>>> import numpy as np
>>> from numpy import linalg as LA
>>> np.set_printoptions(precision=3, suppress=True, linewidth=120, legacy="1.25")
>>> E, _ = LA.qr(np.array([[-0.8, 0.4, -0.7, -1.5],
...     [0.9, 1.0, 0.9, -1.3],
...     [-1.4, 0.5, -0.4, -0.1],
...     [1.7, 0.4, 0.0, 1.7]]))
>>> print(E)
[[-0.319 -0.382  0.585 -0.641]
 [ 0.359 -0.746 -0.521 -0.208]
 [-0.558 -0.506  0.08   0.653]
 [ 0.677 -0.202  0.617  0.346]]
>>> O = E.astype(float).copy()
>>> for j in range(4):
...     O[:, j] -= O[:, :j] @ (O[:, :j].T @ O[:, j])
...     O[:, j] /= LA.norm(O[:, j])
... 
>>> print(np.round(O.T @ E, 3) + 0)
[[1. 0. 0. 0.]
 [0. 1. 0. 0.]
 [0. 0. 1. 0.]
 [0. 0. 0. 1.]]
>>> print(np.round(O.T @ O, 3) + 0)
[[1. 0. 0. 0.]
 [0. 1. 0. 0.]
 [0. 0. 1. 0.]
 [0. 0. 0. 1.]]
>>> O, r_ = LA.qr(E)
>>> print(np.abs(np.diag(r_)))
[1. 1. 1. 1.]
>>> print(O.shape, r_.shape)
(4, 4) (4, 4)
>>> print(np.allclose(r_.T @ r_, E.T @ E))
True
>>> print(np.trace(O @ O.T))
4.0
>>> print(r_.round(3) + 0)
[[1. 0. 0. 0.]
 [0. 1. 0. 0.]
 [0. 0. 1. 0.]
 [0. 0. 0. 1.]]
>>> print(LA.norm(E, axis=0))
[1. 1. 1. 1.]
>>> print(np.round(E[:, 3] @ E[:, 1], 3))
-0.0
>>> left, sigma, Vt = LA.svd(E, full_matrices=False)
>>> print(sigma / sigma[0])
[1. 1. 1. 1.]
>>> print((sigma > 1e-8).sum())
4
>>> print(np.cumsum(sigma ** 2) / np.sum(sigma ** 2))
[0.25 0.5  0.75 1.  ]
>>> print(np.round(np.sqrt((sigma ** 2).sum()), 3), np.round(LA.norm(E), 3))
2.0 2.0
>>> print(np.round(left.T @ E @ Vt.T, 3) + 0)
[[1. 0. 0. 0.]
 [0. 1. 0. 0.]
 [0. 0. 1. 0.]
 [0. 0. 0. 1.]]
>>> print(np.round(left.T @ left, 3) + 0)
[[1. 0. 0. 0.]
 [0. 1. 0. 0.]
 [0. 0. 1. 0.]
 [0. 0. 0. 1.]]
>>> print(np.allclose(left * sigma @ Vt, E))
True
>>> print(sigma)
[1. 1. 1. 1.]
>>> print(left.shape, sigma.shape, Vt.shape)
(4, 4) (4,) (4, 4)
>>> data = np.loadtxt("sample11.csv", delimiter=",")
>>> print(data)
[[8. 0. 0.]
 [3. 6. 0.]
 [0. 0. 6.]]
>>> O = data.astype(float).copy()
>>> for j in range(3):
...     O[:, j] -= O[:, :j] @ (O[:, :j].T @ O[:, j])
...     O[:, j] /= LA.norm(O[:, j])
... 
>>> print(O)
[[ 0.936 -0.351  0.   ]
 [ 0.351  0.936  0.   ]
 [ 0.     0.     1.   ]]
>>> m1 = np.loadtxt("layer4.csv", delimiter=",")
>>> print(m1)
[[ 1.  0.  0.  0.]
 [-2.  1.  0.  0.]
 [ 0.  2.  1.  0.]
 [-1.  1. -2.  1.]]
>>> print(np.kron(np.eye(2, dtype=int), m1))
[[ 1.  0.  0.  0.  0.  0.  0.  0.]
 [-2.  1.  0.  0. -0.  0.  0.  0.]
 [ 0.  2.  1.  0.  0.  0.  0.  0.]
 [-1.  1. -2.  1. -0.  0. -0.  0.]
 [ 0.  0.  0.  0.  1.  0.  0.  0.]
 [-0.  0.  0.  0. -2.  1.  0.  0.]
 [ 0.  0.  0.  0.  0.  2.  1.  0.]
 [-0.  0. -0.  0. -1.  1. -2.  1.]]
>>> print(np.einsum("ij,ji->", m1, m1))
4.0
>>> left, sigma, Vt = LA.svd(m1)
>>> print(sigma)
[3.152 2.362 1.574 0.085]
>>> Y = left[:, :3] @ np.diag(sigma[:3]) @ Vt[:3]
>>> print(LA.matrix_rank(m1, rtol=0.05))
3
>>> print(LA.matrix_rank(Y))
3
>>> print(Y)
[[ 0.995 -0.014  0.029  0.066]
 [-2.003  0.993  0.015  0.036]
 [ 0.001  2.003  0.994 -0.014]
 [-1.     1.001 -2.003  0.994]]
>>> print(round(np.abs(m1 - Y).max(), 3))
0.066
>>> print(np.argsort(-LA.norm(m1, axis=0).round(6), kind="stable")[:3])
[0 1 2]
>>> print(LA.cond(m1) > 100)
False
>>> print(round(LA.norm(m1, 2) / LA.norm(m1), 3))
0.743
>>> W0 = np.array([[0, 2, -2, -1, 2, -2],
...     [6, 8, 4, 5, 8, 4],
...     [6, 8, 4, 5, 8, 4],
...     [5, 7, 3, 4, 7, 3]])
>>> left, sigma, Vt = LA.svd(W0)
>>> evecs = Vt[:(sigma > 1e-8).sum()]
>>> rng = np.random.default_rng(9935)
>>> x0 = W0[2] + -2 * W0[1] + rng.integers(2) * np.eye(6)[2]
>>> print(x0)
[-6. -8. -4. -5. -8. -4.]
>>> print(round(float(LA.norm(x0 - evecs.T @ evecs @ x0)), 3))
0.0
>>> print(np.allclose(evecs.T @ evecs @ x0, x0))
True
>>> print(LA.matrix_rank(np.vstack([W0, x0])))
2
>>> W1 = np.array([[3, 0], [1, 4], [-1, 1], [-2, 3], [-5, 3], [-2, -2]])
>>> b = np.array([1, 2])
>>> H = np.maximum(W0 @ W1 + b, 0)
>>> print(LA.matrix_rank(H))
2
>>> cent = np.array([[1, 6, 8], [3, 0, 3]])
>>> print(H @ cent)
[[ 46   6  53]
 [207   0 207]
 [207   0 207]
 [180   0 180]]
>>> rank = LA.matrix_rank(W0)
>>> print(rank)
2
>>> ns = LA.svd(W0)[2][rank:].T
>>> print([int(LA.matrix_rank(W0[:i])) for i in range(1, len(W0) + 1)])
[1, 2, 2, 2]
>>> print([int(LA.matrix_rank(W0[:, :j + 1])) for j in range(6)])
[1, 2, 2, 2, 2, 2]
>>> print(LA.matrix_rank(W0.T @ W0), LA.matrix_rank(W0 @ W0.T))
2 2
>>> print(np.round(W0 @ ns, 3) + 0)
[[0. 0. 0. 0.]
 [0. 0. 0. 0.]
 [0. 0. 0. 0.]
 [0. 0. 0. 0.]]
>>> print(ns @ ns.T)
[[ 0.832 -0.188 -0.149 -0.158 -0.188 -0.149]
 [-0.188  0.554  0.069 -0.059 -0.446  0.069]
 [-0.149  0.069  0.634 -0.257  0.069 -0.366]
 [-0.158 -0.059 -0.257  0.792 -0.059 -0.257]
 [-0.188 -0.446  0.069 -0.059  0.554  0.069]
 [-0.149  0.069 -0.366 -0.257  0.069  0.634]]
>>> left, sigma, Vt = LA.svd(W0, full_matrices=False)
>>> print((sigma > 1e-8).sum())
2
>>> print(np.allclose(left * sigma @ Vt, W0))
True
>>> print(np.cumsum(sigma ** 2) / np.sum(sigma ** 2))
[0.973 1.    1.    1.   ]
>>> left, sigma, Vt = LA.svd(W0)
>>> print(sigma.round(3) + 0)
[24.481  4.085  0.     0.   ]
>>> Y = left[:, :2] @ np.diag(sigma[:2]) @ Vt[:2]
>>> print(LA.matrix_rank(Y))
2
>>> print(round(LA.norm(W0 - Y) / LA.norm(W0), 3))
0.0
>>> print(LA.matrix_rank(W0, rtol=0.05))
2
>>> print(round(float(LA.norm(W0 - Y, 2)), 3), np.round(sigma[2], 3))
0.0 0.0
>>> print(round(np.abs(W0 - Y).max(), 3))
0.0
>>> print(Y.round(3) + 0)
[[ 0.  2. -2. -1.  2. -2.]
 [ 6.  8.  4.  5.  8.  4.]
 [ 6.  8.  4.  5.  8.  4.]
 [ 5.  7.  3.  4.  7.  3.]]
>>> A = np.load("w.npy")
>>> print(A)
[[ 0.98   0.099 -0.02   0.099 -0.139]
 [ 0.099  0.505  0.099 -0.495  0.693]
 [-0.02   0.099  0.98   0.099 -0.139]
 [ 0.099 -0.495  0.099  0.505  0.693]
 [-0.139  0.693 -0.139  0.693  0.03 ]]
>>> x0 = np.array([3, 5, 0, 6, 4])
>>> print(np.sign((A @ x0).round(6)))
[1. 1. 1. 1. 1.]
>>> print((A * x0).sum(axis=1))
[3.475 2.624 0.475 3.624 7.327]
>>> print(A @ x0)
[3.475 2.624 0.475 3.624 7.327]
>>> print((A @ x0).argmax())
4
>>> print(A * x0)
[[ 2.941  0.495 -0.     0.594 -0.554]
 [ 0.297  2.525  0.    -2.97   2.772]
 [-0.059  0.495  0.     0.594 -0.554]
 [ 0.297 -2.475  0.     3.03   2.772]
 [-0.416  3.465 -0.     4.158  0.119]]
>>> print(np.einsum("ij,j->i", A, x0))
[3.475 2.624 0.475 3.624 7.327]
>>> print(A @ (2 * x0))
[ 6.95   5.248  0.95   7.248 14.653]
